$ python -q
>>> import numpy as np
>>> np.set_printoptions(precision=2, suppress=True, linewidth=120)
>>> rnd = lambda a: np.round(a, 2) + 0
>>> E = np.load("out1.npy")
>>> print(E)
[[4 2 0]
 [2 1 0]
 [0 0 0]]
>>> # rows and columns are dependent
>>> print(rnd(E @ np.linalg.pinv(E) @ E))
[[4. 2. 0.]
 [2. 1. 0.]
 [0. 0. 0.]]
>>> try:
...     np.linalg.inv(E)
... except np.linalg.LinAlgError as e:
...     print(repr(e))
... 
LinAlgError('Singular matrix')
>>> print(rnd(np.trace(np.linalg.pinv(E) @ E)))
1.0
>>> print(np.allclose(E[:-1].T @ np.linalg.lstsq(E[:-1].T, E[-1])[0], E[-1]))
True
>>> Uu, sig, vt = np.linalg.svd(E)
>>> V = vt[:(sig > 1e-8).sum()]
>>> rng = np.random.default_rng(63)
>>> x0 = E[0] + 4 * E[2] + rng.integers(2) * np.eye(3)[0]
>>> print(x0)
[4. 2. 0.]
>>> print(rnd(np.linalg.norm(x0 - V.T @ V @ x0)))
0.0
>>> print(np.linalg.matrix_rank(np.vstack([E, x0])))
1
>>> print(np.allclose(V.T @ V @ x0, x0))
True
>>> print(rnd(np.diag(V.T @ V)))
[0.8 0.2 0. ]
>>> idx = rng.permutation(3)
>>> print(idx)
[0 2 1]
>>> M2 = E[idx][:, idx]
>>> print(rnd(np.linalg.det(M2)), rnd(np.linalg.det(E[idx])))
0.0 0.0
>>> print(np.trace(M2))
5
>>> print(np.allclose(M2, E))
False
>>> print(np.diag(M2))
[4 0 1]
>>> Uu, sig, vt = np.linalg.svd(E)
>>> print(rnd(sig))
[5. 0. 0.]
>>> M2 = Uu[:, :1] @ np.diag(sig[:1]) @ vt[:1]
>>> print(rnd(np.abs(E - M2).max()))
0.0
>>> print(rnd(np.linalg.norm(E - M2, 2)), rnd(sig[1]))
0.0 0.0
>>> F = np.load("sample10.npy")
>>> print(rnd(F))
[[0.3  0.3  0.18 0.3 ]
 [0.3  0.3  0.18 0.3 ]
 [0.18 0.18 0.11 0.18]
 [0.3  0.3  0.18 0.3 ]]
>>> x0 = np.array([3, 3, -5])
>>> print((E * x0).sum(axis=1))
[18  9  0]
>>> print(E @ x0)
[18  9  0]
>>> print((E @ x0).argmax())
0
>>> print(E * x0)
[[12  6  0]
 [ 6  3  0]
 [ 0  0  0]]
>>> print(E @ np.eye(3)[2])
[0. 0. 0.]
>>> print(E @ np.ones(3))
[6. 3. 0.]
>>> Uu, sig, vt = np.linalg.svd(F)
>>> V = vt[:(sig > 1e-8).sum()]
>>> x0 = F[1] + 2 * F[2] + rng.integers(2) * np.eye(4)[3]
>>> print(rnd(x0))
[0.65 0.65 0.39 1.65]
>>> print(rnd(np.linalg.norm(x0 - V.T @ V @ x0)))
0.84
>>> M2 = np.array([[1, 0], [1, -2], [-1, -1], [1, 2]])
>>> print(np.linalg.matrix_rank(np.vstack([F, M2.T])))
3
>>> print(rnd(np.einsum("ij->j", F)))
[1.07 1.07 0.64 1.07]
>>> print(rnd(np.einsum("ij,ij->i", F, F)))
[0.3  0.3  0.11 0.3 ]
>>> print(rnd(F @ M2))
[[ 0.71 -0.18]
 [ 0.71 -0.18]
 [ 0.43 -0.11]
 [ 0.71 -0.18]]
>>> mat = np.loadtxt("layer6.csv", delimiter=",")
>>> print(mat)
[[5. 0. 0. 0. 0. 0. 0. 0. 0.]
 [1. 3. 0. 0. 0. 0. 0. 0. 0.]
 [3. 2. 5. 0. 0. 0. 0. 0. 0.]
 [4. 5. 0. 0. 0. 0. 0. 0. 0.]
 [3. 0. 3. 2. 0. 0. 0. 0. 0.]
 [4. 4. 0. 2. 2. 3. 0. 0. 0.]
 [4. 3. 3. 0. 1. 0. 4. 0. 0.]
 [0. 0. 2. 1. 4. 5. 2. 1. 0.]
 [3. 1. 2. 0. 1. 5. 0. 4. 3.]]
>>> # triangular
>>> Uu, sig, vt = np.linalg.svd(mat)
>>> V = vt[:(sig > 1e-8).sum()]
>>> x0 = mat[4] + 2 * mat[3] + rng.integers(2) * np.eye(9)[1]
>>> print(x0)
[11. 11.  3.  2.  0.  0.  0.  0.  0.]
>>> print(rnd(np.linalg.norm(x0 - V.T @ V @ x0)))
0.0
>>> m1 = np.load("m.npy")
>>> print(m1)
[[ 1  1 -1 -1  1  1 -1 -1]
 [ 1 -1 -1  1 -1  1  1 -1]
 [ 1 -1  1 -1 -1  1 -1  1]
 [ 1  1 -1 -1 -1 -1  1  1]
 [ 1  1  1  1 -1 -1 -1 -1]]
>>> M2 = m1 + rng.integers(-2, 3, (5, 3)) @ rng.integers(-2, 3, (3, 8))
>>> print(M2)
[[ 1  1  3 -1  3  5 -3  1]
 [-3  1  2  1  0  2  3  4]
 [ 1 -1  8  1 -1  6 -4  3]
 [ 1  1  6  1 -1  4 -2  3]
 [-7  5  3  1 -1 -3  5  7]]
>>> print(np.linalg.matrix_rank(M2 - m1, tol=1e-8))
3
>>> print(rnd(np.linalg.svd(M2 - m1, compute_uv=False)))
[16.14 14.38  2.58  0.    0.  ]
>>> Uu, sig, vt = np.linalg.svd(M2, full_matrices=False)
>>> print(rnd(Uu.T @ M2 @ vt.T))
[[15.49  0.    0.    0.    0.  ]
 [ 0.   14.11  0.    0.    0.  ]
 [ 0.    0.    4.23  0.    0.  ]
 [ 0.    0.    0.    2.74  0.  ]
 [ 0.    0.    0.    0.    1.27]]
>>> print(rnd(sig / sig[0]))
[1.   0.91 0.27 0.18 0.08]
>>> print((sig > 1e-8).sum())
5
>>> def softmax(z):
...     e = np.exp(z - z.max(axis=-1, keepdims=True))
...     return e / e.sum(axis=-1, keepdims=True)
... 
>>> print(rnd(softmax(m1[4] + 2)))
[0.22 0.22 0.22 0.22 0.03 0.03 0.03 0.03]
>>> S = m1 @ m1.T / np.sqrt(8)
>>> print(softmax(S).round(6).argmax(axis=1))
[0 1 2 3 4]
>>> print(rnd(softmax(S)))
[[0.81 0.05 0.05 0.05 0.05]
 [0.05 0.81 0.05 0.05 0.05]
 [0.05 0.05 0.81 0.05 0.05]
 [0.05 0.05 0.05 0.81 0.05]
 [0.05 0.05 0.05 0.05 0.81]]
>>> A = np.array([[-1, -3, 1], [-2, -1, -2], [0, -2, 2]])
>>> print(A)
[[-1 -3  1]
 [-2 -1 -2]
 [ 0 -2  2]]
>>> Uu, sig, vt = np.linalg.svd(m1, full_matrices=False)
>>> print(rnd(sig / sig[0]))
[1. 1. 1. 1. 1.]
>>> print(rnd(Uu.T @ Uu))
[[1. 0. 0. 0. 0.]
 [0. 1. 0. 0. 0.]
 [0. 0. 1. 0. 0.]
 [0. 0. 0. 1. 0.]
 [0. 0. 0. 0. 1.]]
>>> print(rnd(np.cumsum(sig ** 2) / np.sum(sig ** 2)))
[0.2 0.4 0.6 0.8 1. ]
>>> print(rnd(sig))
[2.83 2.83 2.83 2.83 2.83]
>>> x0 = np.array([2, 9, 0])
>>> h1 = np.maximum(A @ x0, 0)
>>> print(h1)
[0 0 0]
>>> print(np.maximum(A @ x0, 0) - np.maximum(-A @ x0, 0))
[-29 -13 -18]
>>> print(np.diff(A, axis=0))
[[-1  2 -3]
 [ 2 -1  4]]
>>> print(rnd(A.mean(axis=0)))
[-1.   -2.    0.33]
>>> print(A.shape)
(3, 3)
>>> print(A.sum(axis=1))
[-3 -5  0]
>>> M = np.abs(np.array([[-2, -3, 1, 3, 1, 1, 3],
...     [0, -2, 1, 1, 2, 1, 1],
...     [-2, -3, -3, 3, 3, 2, 2],
...     [-2, -1, 1, 1, 3, 0, -1],
...     [-2, 2, 2, -3, 1, -1, -2],
...     [3, -3, 1, -1, -3, 0, 0],
...     [3, 0, 2, 0, 1, -3, 1]])) + np.eye(7)
>>> M = M / M.sum(axis=1, keepdims=True)
>>> print(rnd(M))
[[0.2  0.2  0.07 0.2  0.07 0.07 0.2 ]
 [0.   0.33 0.11 0.11 0.22 0.11 0.11]
 [0.11 0.16 0.21 0.16 0.16 0.11 0.11]
 [0.2  0.1  0.1  0.2  0.3  0.   0.1 ]
 [0.14 0.14 0.14 0.21 0.14 0.07 0.14]
 [0.25 0.25 0.08 0.08 0.25 0.08 0.  ]
 [0.27 0.   0.18 0.   0.09 0.27 0.18]]
>>> # rows sum to 1
>>> M2 = M / np.sqrt((M ** 2).mean(axis=1, keepdims=True))
>>> print(rnd(M - M.mean(axis=1, keepdims=True)))
[[ 0.06  0.06 -0.08  0.06 -0.08 -0.08  0.06]
 [-0.14  0.19 -0.03 -0.03  0.08 -0.03 -0.03]
 [-0.04  0.02  0.07  0.02  0.02 -0.04 -0.04]
 [ 0.06 -0.04 -0.04  0.06  0.16 -0.14 -0.04]
 [ 0.    0.    0.    0.07  0.   -0.07  0.  ]
 [ 0.11  0.11 -0.06 -0.06  0.11 -0.06 -0.14]
 [ 0.13 -0.14  0.04 -0.14 -0.05  0.13  0.04]]
>>> print(rnd(M2[6]))
[1.53 0.   1.02 0.   0.51 1.53 1.02]
>>> print(np.linalg.matrix_rank(M - M.mean(axis=1, keepdims=True)))
6
>>> print(np.linalg.matrix_rank(M2) == np.linalg.matrix_rank(M))
True
